% python3 -q
>>> import numpy as np
>>> import numpy.linalg as la
>>> np.set_printoptions(suppress=True, linewidth=120)
>>> rd = lambda a: np.round(a, 2) + 0
>>> Q, _ = la.qr(np.array([[0.4, -0.2, -1.2, -1.2, -0.4, 1.6, -1.8],
...     [-1.0, -0.7, 3.3, 0.9, -2.2, 2.3, 0.4],
...     [-0.9, -0.3, -0.4, -0.1, 0.8, 0.3, -1.0],
...     [-0.8, 0.8, -0.3, 0.4, -0.7, -0.4, -0.4],
...     [-1.2, 1.2, -0.3, -0.6, 0.1, 1.0, 1.0],
...     [-1.9, 0.0, 1.2, 0.4, 0.2, -0.8, -0.9],
...     [-0.4, -1.4, 0.0, -0.7, 1.2, -0.6, 1.2]]))
>>> data = Q[:, :6]
>>> print(rd(data))
[[-0.14 -0.08 -0.35  0.57 -0.62 -0.05]
 [ 0.36 -0.36  0.72  0.24 -0.33  0.2 ]
 [ 0.32 -0.17 -0.41 -0.29 -0.13  0.77]
 [ 0.29  0.34 -0.12 -0.37 -0.61 -0.32]
 [ 0.43  0.51 -0.13  0.6   0.27  0.16]
 [ 0.68 -0.07 -0.05 -0.12  0.15 -0.39]
 [ 0.14 -0.67 -0.4   0.16  0.16 -0.3 ]]
>>> P = data @ la.solve(data.T @ data, data.T)
>>> print(np.allclose(P @ P, P))
True
>>> print(la.matrix_rank(np.eye(7) - P))
1
>>> print(rd(la.eigvalsh(P)))
[0. 1. 1. 1. 1. 1. 1.]
>>> print(rd(P @ data[:, 1]))
[-0.08 -0.36 -0.17  0.34  0.51 -0.07 -0.67]
>>> print(rd(data.reshape(-1, 2)))
[[-0.14 -0.08]
 [-0.35  0.57]
 [-0.62 -0.05]
 [ 0.36 -0.36]
 [ 0.72  0.24]
 [-0.33  0.2 ]
 [ 0.32 -0.17]
 [-0.41 -0.29]
 [-0.13  0.77]
 [ 0.29  0.34]
 [-0.12 -0.37]
 [-0.61 -0.32]
 [ 0.43  0.51]
 [-0.13  0.6 ]
 [ 0.27  0.16]
 [ 0.68 -0.07]
 [-0.05 -0.12]
 [ 0.15 -0.39]
 [ 0.14 -0.67]
 [-0.4   0.16]
 [ 0.16 -0.3 ]]
>>> T = data.reshape(7, 2, -1)
>>> print(rd(T.sum(axis=1)))
[[ 0.43 -0.7  -0.41]
 [ 0.6  -0.69  0.92]
 [ 0.03 -0.3   0.36]
 [-0.08 -0.27 -0.44]
 [ 1.02  0.79  0.04]
 [ 0.56  0.08 -0.43]
 [ 0.31 -0.5  -0.7 ]]
>>> print(rd(T[:, 0]))
[[-0.14 -0.08 -0.35]
 [ 0.36 -0.36  0.72]
 [ 0.32 -0.17 -0.41]
 [ 0.29  0.34 -0.12]
 [ 0.43  0.51 -0.13]
 [ 0.68 -0.07 -0.05]
 [ 0.14 -0.67 -0.4 ]]
>>> print(rd(np.swapaxes(T, 1, 2)[6]))
[[ 0.14  0.16]
 [-0.67  0.16]
 [-0.4  -0.3 ]]
>>> print(np.einsum("ihd,jhd->hij", T, T).shape)
(2, 7, 7)
>>> print(rd(np.einsum("ihd,ihd->ih", T, T)))
[[0.15 0.71]
 [0.78 0.2 ]
 [0.3  0.69]
 [0.21 0.61]
 [0.46 0.45]
 [0.47 0.19]
 [0.62 0.14]]
>>> x0 = np.array([-3, 3, 2, 1, -3, 2])
>>> y = data @ x0
>>> print(rd(la.lstsq(data, y)[0]))
[-3.  3.  2.  1. -3.  2.]
>>> print(rd(y))
[ 1.81  0.89 -0.68  0.76  0.1  -3.69 -4.15]
>>> rng = np.random.default_rng(9167)
>>> y = y + 0.1 * rng.normal(size=7)
>>> print(rd(y))
[ 1.84  0.93 -0.52  0.76  0.21 -3.85 -4.16]
>>> beta, *_ = la.lstsq(data, y)
>>> print([round(float(la.norm(la.solve(data.T @ data + lam * np.eye(6), data.T @ y))), 2) for lam in (0, 1, 10, 100)])
[6.1, 3.05, 0.55, 0.06]
>>> print(rd(beta))
[-3.    3.03  1.95  1.06 -3.05  2.21]
>>> M2 = data / np.sqrt((data ** 2).mean(axis=1, keepdims=True))
>>> print(la.matrix_rank(M2) == la.matrix_rank(data))
True
>>> print(rd(la.norm(M2, axis=1)))
[2.45 2.45 2.45 2.45 2.45 2.45 2.45]
>>> Q, R = la.qr(data)
>>> print(rd(Q.T @ Q))
[[1. 0. 0. 0. 0. 0.]
 [0. 1. 0. 0. 0. 0.]
 [0. 0. 1. 0. 0. 0.]
 [0. 0. 0. 1. 0. 0.]
 [0. 0. 0. 0. 1. 0.]
 [0. 0. 0. 0. 0. 1.]]
>>> print(rd(np.abs(np.diag(R))))
[1. 1. 1. 1. 1. 1.]
>>> print(rd(abs(R[0, 0])), rd(la.norm(data[:, 0])))
1.0 1.0
>>> print(rd(np.trace(Q @ Q.T)))
6.0
>>> print(Q.shape, R.shape)
(7, 6) (6, 6)
>>> print(rd(Q))
[[-0.14 -0.08 -0.35  0.57 -0.62 -0.05]
 [ 0.36 -0.36  0.72  0.24 -0.33  0.2 ]
 [ 0.32 -0.17 -0.41 -0.29 -0.13  0.77]
 [ 0.29  0.34 -0.12 -0.37 -0.61 -0.32]
 [ 0.43  0.51 -0.13  0.6   0.27  0.16]
 [ 0.68 -0.07 -0.05 -0.12  0.15 -0.39]
 [ 0.14 -0.67 -0.4   0.16  0.16 -0.3 ]]
>>> Q, _ = la.qr(np.array([[-0.2, 0.4, 1.2, -0.5],
...     [-0.5, -1.4, -0.5, -1.1],
...     [-0.2, -0.6, 0.3, 0.8],
...     [0.2, -0.9, -0.4, 0.8]]))
>>> ev = np.array([3, 3, -1, 3])
>>> A = Q @ np.diag(ev) @ Q.T
>>> print(rd(A))
[[ 0.94  0.8  -1.27 -1.32]
 [ 0.8   2.69  0.49  0.51]
 [-1.27  0.49  2.22 -0.81]
 [-1.32  0.51 -0.81  2.15]]
>>> M2 = A + rng.integers(-2, 3, (4, 3)) @ rng.integers(-2, 3, (3, 4))
>>> print(rd(M2))
[[-3.06 -1.2   3.73 -0.32]
 [ 4.8   8.69 -2.51  1.51]
 [-2.27  2.49  0.22 -3.81]
 [-3.32  2.51  0.19  1.15]]
>>> print(la.matrix_rank(M2 - A, tol=1e-8))
3
>>> print(rd(la.svd(M2 - A, compute_uv=False)))
[10.02  4.55  3.87  0.  ]
>>> print(np.abs(M2 - A).sum(axis=1))
[12. 14.  8.  6.]
>>> ev, evecs = la.eig(A)
>>> print(rd(A @ evecs[:, 0] - ev[0] * evecs[:, 0]))
[0. 0. 0. 0.]
>>> print(rd(np.sort(la.eigvals(A.T))))
[-1.  3.  3.  3.]
>>> print(rd(np.sort(la.eigvals(la.inv(A)))))
[-1.    0.33  0.33  0.33]
>>> arr = np.load("case6.npy")
>>> print(arr)
[[ 5 -4 -4]
 [ 0 -1 -2]
 [ 0  0  5]]
>>> print([int(la.matrix_rank(la.matrix_power(arr, p))) for p in range(1, 4)])
[3, 3, 3]
>>> print(la.matrix_rank(arr - arr[0, 0] * np.eye(3)))
2
>>> print(arr @ arr)
[[ 25 -16 -32]
 [  0   1  -8]
 [  0   0  25]]
>>> K = np.array([[4, 0, 0, -4], [0, 0, 2, 0], [0, -1, 2, 0], [0, 0, 0, 1]])
>>> # splits into 2 blocks
>>> print(rd(la.norm(K, 2)))
5.7
>>> print(rd(la.norm(K[3] - K[0])))
6.4
>>> print(rd(la.norm(K) ** 2 / la.norm(K, 2) ** 2))
1.29
>>> print(rd(la.norm(K, 1)), rd(la.norm(K, np.inf)))
5.0 8.0
>>> F = np.load("arr.npy")
>>> print(rd(F))
[[-2.44  0.67 -0.4   0.09 -0.21 -1.55 -0.05]
 [ 0.68 -1.47  0.23  1.09  0.93 -1.79 -1.03]
 [ 1.36  1.25 -0.15 -0.98  0.28 -1.71  1.26]
 [ 0.   -0.57 -0.25 -2.42 -0.25 -0.24 -1.62]
 [-0.58 -2.04 -0.35 -0.79  0.3  -0.02  1.91]
 [ 0.39 -0.56  0.69  0.29 -2.74 -0.65  0.18]
 [-0.49  0.11  2.85 -0.51  0.59 -0.03  0.19]]
>>> M2 = K + rng.integers(-2, 3, (4, 2)) @ rng.integers(-2, 3, (2, 4))
>>> print(M2)
[[ 6 -3  1 -7]
 [ 2 -1  1 -2]
 [ 2 -2  1 -2]
 [-2  5 -3  5]]
>>> print(rd(la.svd(M2 - K, compute_uv=False)))
[9.27 3.32 0.   0.  ]
>>> print(M2 - K)
[[ 2 -3  1 -3]
 [ 2 -1 -1 -2]
 [ 2 -1 -1 -2]
 [-2  5 -3  4]]
>>> print(la.matrix_rank(M2 - K, tol=1e-8))
2
>>> print(np.allclose(M2 @ M2.T, M2.T @ M2))
False
>>> M = np.load("block3.npy")
>>> print(M)
[[ 0.  0.  0. -5.]
 [ 0.  0.  0. -5.]
 [ 0.  0.  0.  5.]
 [-5. -5.  5.  0.]]
>>> # columns 0 and 1 are equal
>>> T = np.stack([M, 3 * M, M[::-1]])
>>> print(la.matrix_rank(T))
[2 2 2]
>>> print(T.sum(axis=0))
[[ -5.  -5.   5. -20.]
 [  0.   0.   0. -15.]
 [  0.   0.   0.  15.]
 [-20. -20.  20.  -5.]]
>>> G = M.T @ M
>>> print(rd(la.svd(M, compute_uv=False) ** 2))
[75. 75.  0.  0.]
>>> print(G)
[[ 25.  25. -25.   0.]
 [ 25.  25. -25.   0.]
 [-25. -25.  25.   0.]
 [  0.   0.   0.  75.]]
>>> print(rd(la.eigvalsh(G)[::-1]))
[75. 75.  0.  0.]
>>> print(np.diag(G))
[25. 25. 25. 75.]
>>> m1 = np.load("test0.npy")
>>> print(m1)
[[-1 -5  2 -1  2  3]
 [-5 -1 -5  2 -1  2]
 [ 2 -5 -1 -5  2 -1]
 [-1  2 -5 -1 -5  2]
 [ 2 -1  2 -5 -1 -5]
 [ 3  2 -1  2 -5 -1]]
>>> print(np.allclose(m1, m1.T))
True
>>> print(rd(np.abs(la.eigvals(m1)).max()))
12.13
>>> print((m1 + m1.T) / 2)
[[-1. -5.  2. -1.  2.  3.]
 [-5. -1. -5.  2. -1.  2.]
 [ 2. -5. -1. -5.  2. -1.]
 [-1.  2. -5. -1. -5.  2.]
 [ 2. -1.  2. -5. -1. -5.]
 [ 3.  2. -1.  2. -5. -1.]]
>>> print(rd(np.sort(np.abs(la.eigvals(m1)))))
[ 2.52  2.52  4.16  7.64  9.61 12.13]
>>> mat = np.loadtxt("mat.csv", delimiter=",")
>>> print(mat)
[[ 2.  0.  0.  0.  0.  0.  0.]
 [ 0. -2.  0.  0.  0.  0.  0.]
 [ 0.  0. -3.  0.  0.  0.  0.]
 [ 0.  0.  0.  1.  0.  0.  0.]
 [ 0.  0.  0.  0.  2.  0.  0.]
 [ 0.  0.  0.  0.  0. -3.  0.]
 [ 0.  0.  0.  0.  0.  0.  3.]]
>>> # equal to its transpose
>>> ev, evecs = la.eigh(mat)
>>> x0 = np.array([3, 1, -1, 0, 0, -2, -3])
>>> print(rd(x0 @ mat @ x0 / (x0 @ x0)), ev[0], ev[-1])
1.17 -3.0 3.0
>>> print(evecs * np.maximum(ev, 0) @ evecs.T)
[[2. 0. 0. 0. 0. 0. 0.]
 [0. 0. 0. 0. 0. 0. 0.]
 [0. 0. 0. 0. 0. 0. 0.]
 [0. 0. 0. 1. 0. 0. 0.]
 [0. 0. 0. 0. 2. 0. 0.]
 [0. 0. 0. 0. 0. 0. 0.]
 [0. 0. 0. 0. 0. 0. 3.]]
>>> M2 = mat / np.sqrt((mat ** 2).mean(axis=1, keepdims=True))
>>> print(rd(M2[3]))
[0.   0.   0.   2.65 0.   0.   0.  ]
